$ python -q
>>> import numpy as np
>>> from numpy import linalg as LA
>>> np.set_printoptions(suppress=True, linewidth=100)
>>> rd = lambda a: np.round(a, 3) + 0
>>> m1 = np.loadtxt("a.csv", delimiter=",")
>>> m1
array([[ 46., -17.,  16., -10.,  11.,  14.],
       [-17.,  34.,  -4.,  12.,   2., -13.],
       [ 16.,  -4.,  41., -16., -21.,  -7.],
       [-10.,  12., -16.,  35.,  22.,   0.],
       [ 11.,   2., -21.,  22.,  36.,  17.],
       [ 14., -13.,  -7.,   0.,  17.,  32.]])
>>> # equal to its transpose
>>> np.allclose(m1 @ m1.T, m1.T @ m1)
True
>>> np.trace(m1)
np.float64(224.0)
>>> (m1 + m1.T) / 2
array([[ 46., -17.,  16., -10.,  11.,  14.],
       [-17.,  34.,  -4.,  12.,   2., -13.],
       [ 16.,  -4.,  41., -16., -21.,  -7.],
       [-10.,  12., -16.,  35.,  22.,   0.],
       [ 11.,   2., -21.,  22.,  36.,  17.],
       [ 14., -13.,  -7.,   0.,  17.,  32.]])
>>> M2 = np.array([[-3], [1], [2], [3], [-3], [3]])
>>> E = np.block([[np.zeros((6, 6)), M2], [M2.T, np.zeros((1, 1))]])
>>> E
array([[ 0.,  0.,  0.,  0.,  0.,  0., -3.],
       [ 0.,  0.,  0.,  0.,  0.,  0.,  1.],
       [ 0.,  0.,  0.,  0.,  0.,  0.,  2.],
       [ 0.,  0.,  0.,  0.,  0.,  0.,  3.],
       [ 0.,  0.,  0.,  0.,  0.,  0., -3.],
       [ 0.,  0.,  0.,  0.,  0.,  0.,  3.],
       [-3.,  1.,  2.,  3., -3.,  3.,  0.]])
>>> # null space of dimension 5
>>> W = np.array([[2, 3, 1, 2, -1],
...     [-3, 1, 1, -2, 0],
...     [0, 2, -3, 0, 0],
...     [-1, -3, 1, 3, 2],
...     [1, 3, -3, -2, 2],
...     [2, -1, 0, 1, 0]])
>>> b = np.array([1, -1, -1, -1, -2])
>>> act = np.maximum(m1 @ W + b, 0)
>>> rd((act > 0).mean(axis=0))
array([0.667, 0.667, 0.333, 0.833, 0.667])
>>> (act > 0).astype(int)
array([[1, 1, 0, 1, 0],
       [0, 0, 1, 0, 1],
       [1, 1, 0, 1, 0],
       [0, 0, 1, 1, 1],
       [1, 1, 0, 1, 1],
       [1, 1, 0, 1, 1]])
>>> cent = np.array([[-2, 0, 2], [1, 1, -2], [0, -1, 1], [1, 2, 0], [-1, -1, 1]])
>>> W @ cent
array([[ 2,  7, -2],
       [ 5, -4, -7],
       [ 2,  5, -7],
       [ 0,  0,  7],
       [-3,  0, -5],
       [-4,  1,  6]])
